$ python -q
>>> import numpy as np
>>> import numpy.linalg as la
>>> np.set_printoptions(suppress=True, linewidth=200)
>>> tidy = lambda a: np.round(a, 2) + 0
>>> W0 = np.load("m.npy")
>>> W0
array([[-0.4, -1.1, -0.3],
       [ 1.3, -0.3,  0.1],
       [-0.4,  0.1, -1.3],
       [ 0.4,  1.4,  1.7]])
>>> proj = W0 @ la.solve(W0.T @ W0, W0.T)
>>> np.trace(proj)
np.float64(3.0)
>>> tidy((np.eye(4) - proj) @ W0)
array([[0., 0., 0.],
       [0., 0., 0.],
       [0., 0., 0.],
       [0., 0., 0.]])
>>> tidy(proj @ W0[:, 1])
array([-1.1, -0.3,  0.1,  1.4])
>>> tidy(proj)
array([[ 0.59, -0.13, -0.34, -0.33],
       [-0.13,  0.96, -0.11, -0.1 ],
       [-0.34, -0.11,  0.71, -0.27],
       [-0.33, -0.1 , -0.27,  0.74]])
>>> vec = np.array([-2, 1, -2])
>>> rhs = W0 @ vec
>>> tidy(la.pinv(W0) @ W0)
array([[1., 0., 0.],
       [0., 1., 0.],
       [0., 0., 1.]])
>>> rng = np.random.default_rng(20868)
>>> rhs = rhs + 0.3 * rng.normal(size=4)
>>> tidy(rhs)
array([ 0.76, -2.54,  3.73, -2.64])
>>> coef, *_ = la.lstsq(W0, rhs)
>>> tidy(coef)
array([-1.7 ,  0.84, -2.03])
>>> tidy(W0.T @ (rhs - W0 @ coef))
array([0., 0., 0.])
>>> coef.round()
array([-2.,  1., -2.])
>>> [round(float(la.norm(la.solve(W0.T @ W0 + lam * np.eye(3), W0.T @ rhs))), 2) for lam in (0, 1, 10, 100)]
[2.78, 2.02, 0.75, 0.11]
>>> arr = np.load("mat.npy")
>>> arr
array([[ 20.48, -39.11,  -0.18],
       [ 21.82, -41.28,  -0.36],
       [ 20.08, -40.03,  -0.51],
       [ 19.99, -40.18,   1.37],
       [ 18.79, -37.93,   0.72],
       [ 19.95, -41.36,   2.39],
       [ 20.6 , -39.59,  -0.38],
       [ 21.91, -38.82,  -0.24],
       [ 21.28, -41.04,  -0.35],
       [ 20.3 , -39.7 ,  -1.23],
       [ 19.5 , -39.44,   1.03],
       [ 20.28, -40.6 ,   0.59],
       [ 18.03, -40.15,   0.51]])
>>> d = la.norm(arr[:, None] - arr[None], axis=-1)
>>> d[2].round(6).argsort(kind="stable")[:4]
array([2, 6, 9, 0])
>>> tidy(d[:5, :5])
array([[0.  , 2.56, 1.06, 1.95, 2.25],
       [2.56, 0.  , 2.15, 2.75, 4.64],
       [1.06, 2.15, 0.  , 1.89, 2.75],
       [1.95, 2.75, 1.89, 0.  , 2.63],
       [2.25, 4.64, 2.75, 2.63, 0.  ]])
>>> tidy(d[2])
array([1.06, 2.15, 0.  , 1.89, 2.75, 3.19, 0.69, 2.21, 1.58, 0.82, 1.75, 1.25, 2.29])
>>> cen = (arr - arr.mean(axis=0)) / arr.std(axis=0)
>>> tidy(cen.std(axis=0))
array([1., 1., 1.])
>>> np.argwhere(np.abs(cen) > 2)
array([[ 4,  1],
       [ 5,  2],
       [12,  0]])
>>> coef = la.lstsq(np.delete(cen, 0, axis=1), cen[:, 0])[0]
>>> tidy(coef)
array([-0.35, -0.5 ])
>>> B = arr / np.sqrt((arr ** 2).mean(axis=1, keepdims=True))
>>> tidy(la.norm(B, axis=1))
array([1.73, 1.73, 1.73, 1.73, 1.73, 1.73, 1.73, 1.73, 1.73, 1.73, 1.73, 1.73, 1.73])
>>> la.matrix_rank(arr - arr.mean(axis=1, keepdims=True))
np.int64(2)
>>> tidy(B[9])
array([ 0.79, -1.54, -0.05])
>>> z = arr[:, 2] > np.median(arr[:, 2])
>>> f = arr[z].mean(axis=0) - arr[~z].mean(axis=0)
>>> (((arr - arr.mean(axis=0)) @ f > 0) == z).mean()
np.float64(1.0)
>>> ((arr - arr.mean(axis=0)) @ f > 0).astype(int)
array([0, 0, 0, 1, 1, 1, 0, 0, 0, 0, 1, 1, 1])
>>> np.argsort(-np.abs(f).round(6), kind="stable")
array([2, 0, 1])
>>> tidy(f)
array([-1.5 ,  0.  ,  1.57])
>>> F = np.array([[-0.3, -0.8, 1.5],
...     [-0.2, 0.3, -0.8],
...     [-1.5, -0.3, 0.6],
...     [-0.5, -0.3, -0.8],
...     [-0.7, 0.7, -0.2],
...     [-3.9, -3.0, -5.4],
...     [-0.3, -1.6, -1.5],
...     [0.0, -0.9, -0.1],
...     [1.0, -0.9, 0.1],
...     [-0.7, -0.1, 0.2],
...     [0.1, 1.9, -1.0]])
>>> basis = F[[0, 10]].astype(float)
>>> for _ in range(5):
...     z = la.norm(F[:, None] - basis, axis=-1).argmin(axis=1)
...     basis = np.array([F[z == j].mean(axis=0) for j in range(2)])
... 
>>> z
array([0, 0, 0, 0, 0, 1, 0, 0, 0, 0, 0])
>>> basis
array([[-0.31, -0.2 , -0.2 ],
       [-3.9 , -3.  , -5.4 ]])
>>> gram = np.cov(F, rowvar=False)
>>> tidy(np.polyfit(F[:, 2], F[:, 1], 1))
array([ 0.38, -0.2 ])
>>> tidy(np.corrcoef(F[:, 2], F[:, 1])[0, 1])
np.float64(0.53)
>>> gram.shape
(3, 3)
>>> tidy(gram)
array([[1.55, 0.86, 1.6 ],
       [0.86, 1.59, 1.18],
       [1.6 , 1.18, 3.14]])
>>> tidy(F.std(axis=0))
array([1.19, 1.2 , 1.69])
>>> tidy(np.corrcoef(F.T))
array([[1.  , 0.55, 0.73],
       [0.55, 1.  , 0.53],
       [0.73, 0.53, 1.  ]])
>>> np.argwhere(np.triu(np.abs(np.corrcoef(F.T)) > 0.8, 1))
array([], shape=(0, 2), dtype=int64)
>>> np.median(F, axis=0)
array([-0.3, -0.3, -0.2])
>>> cen = (F - F.mean(axis=0)) / F.std(axis=0)
>>> tidy(cen.std(axis=0))
array([1., 1., 1.])
>>> coef = la.lstsq(np.delete(cen, 1, axis=1), cen[:, 1])[0]
>>> np.abs(coef).argmax()
np.int64(0)
>>> J = np.tanh(np.array([[-0.4, -1.2],
...     [0.2, -0.9],
...     [-0.1, -0.4],
...     [0.2, 0.4],
...     [1.7, 0.5],
...     [-0.8, 0.7],
...     [-2.0, -1.2],
...     [0.4, 2.1],
...     [-0.8, 1.3],
...     [-0.7, 0.7],
...     [-0.5, -1.3],
...     [0.7, -0.8],
...     [0.7, -0.3],
...     [2.7, -0.3],
...     [0.0, 1.2],
...     [2.0, 0.4],
...     [-0.8, -0.9],
...     [-1.6, -1.1],
...     [0.4, -0.2]]) @ np.array([[-0.2, -0.4, -1.2], [-1.2, -0.3, -0.2]]))
>>> tidy(J)
array([[ 0.91,  0.48,  0.62],
       [ 0.78,  0.19, -0.06],
       [ 0.46,  0.16,  0.2 ],
       [-0.48, -0.2 , -0.31],
       [-0.74, -0.68, -0.97],
       [-0.59,  0.11,  0.68],
       [ 0.95,  0.82,  0.99],
       [-0.99, -0.66, -0.72],
       [-0.89, -0.07,  0.6 ],
       [-0.6 ,  0.07,  0.6 ],
       [ 0.93,  0.53,  0.7 ],
       [ 0.68, -0.04, -0.59],
       [ 0.22, -0.19, -0.65],
       [-0.18, -0.76, -1.  ],
       [-0.89, -0.35, -0.24],
       [-0.71, -0.73, -0.99],
       [ 0.85,  0.53,  0.81],
       [ 0.93,  0.75,  0.97],
       [ 0.16, -0.1 , -0.41]])
>>> cen = J - J.mean(axis=0)
>>> evecs = la.svd(cen)[2][:2]
>>> B = cen - cen @ evecs.T @ evecs
>>> tidy(la.norm(B) / la.norm(cen))
np.float64(0.06)
>>> tidy(B.std(axis=0))
array([0.02, 0.06, 0.03])
